% python3 -q
>>> import numpy as np
>>> np.set_printoptions(precision=4, suppress=True, linewidth=160, sign=" ")
>>> X = np.load("out14.npy")
>>> X
array([[ 1,  0,  0,  0],
       [ 0,  0,  1,  0],
       [ 0,  0,  0,  1],
       [ 0,  1,  0,  0]])
>>> np.linalg.pinv(X)
array([[ 1.,  0.,  0.,  0.],
       [ 0.,  0.,  0.,  1.],
       [ 0.,  1.,  0.,  0.],
       [ 0.,  0.,  1.,  0.]])
>>> X.T @ X
array([[ 1,  0,  0,  0],
       [ 0,  1,  0,  0],
       [ 0,  0,  1,  0],
       [ 0,  0,  0,  1]])
>>> X @ X.T
array([[ 1,  0,  0,  0],
       [ 0,  1,  0,  0],
       [ 0,  0,  1,  0],
       [ 0,  0,  0,  1]])
>>> mat = np.load("block5.npy")
>>> mat
array([[ 1.3, -1. , -1. , -1. , -2. , -2. ,  0. ,  1. ],
       [ 0. , -0.7, -1. , -1. , -2. ,  1. , -1. , -1. ],
       [-1. ,  1. , -0.7,  0. ,  2. , -2. ,  2. ,  2. ],
       [ 0. ,  0. ,  2. ,  0.3, -1. ,  0. ,  1. , -1. ],
       [ 0. ,  0. ,  0. ,  2. , -0.7,  1. ,  1. ,  2. ],
       [-1. ,  0. ,  2. ,  2. ,  1. ,  1.3, -2. , -1. ],
       [ 2. ,  0. ,  1. ,  1. , -1. ,  0. ,  1.3, -1. ],
       [ 1. , -1. , -1. , -1. , -2. , -2. ,  0. ,  1.3]])
>>> Uu, s, VT = np.linalg.svd(mat)
>>> s
array([ 6.3434,  5.2783,  3.8822,  2.9595,  2.192 ,  1.5413,  0.4584,  0.0061])
>>> A2 = Uu[:, :7] @ np.diag(s[:7]) @ VT[:7]
>>> round(float(np.abs(mat - A2).max()), 4)
0.0039
>>> np.round(np.linalg.norm(mat - A2, 2), 4), np.round(s[7], 4)
(np.float64(0.0061), np.float64(0.0061))
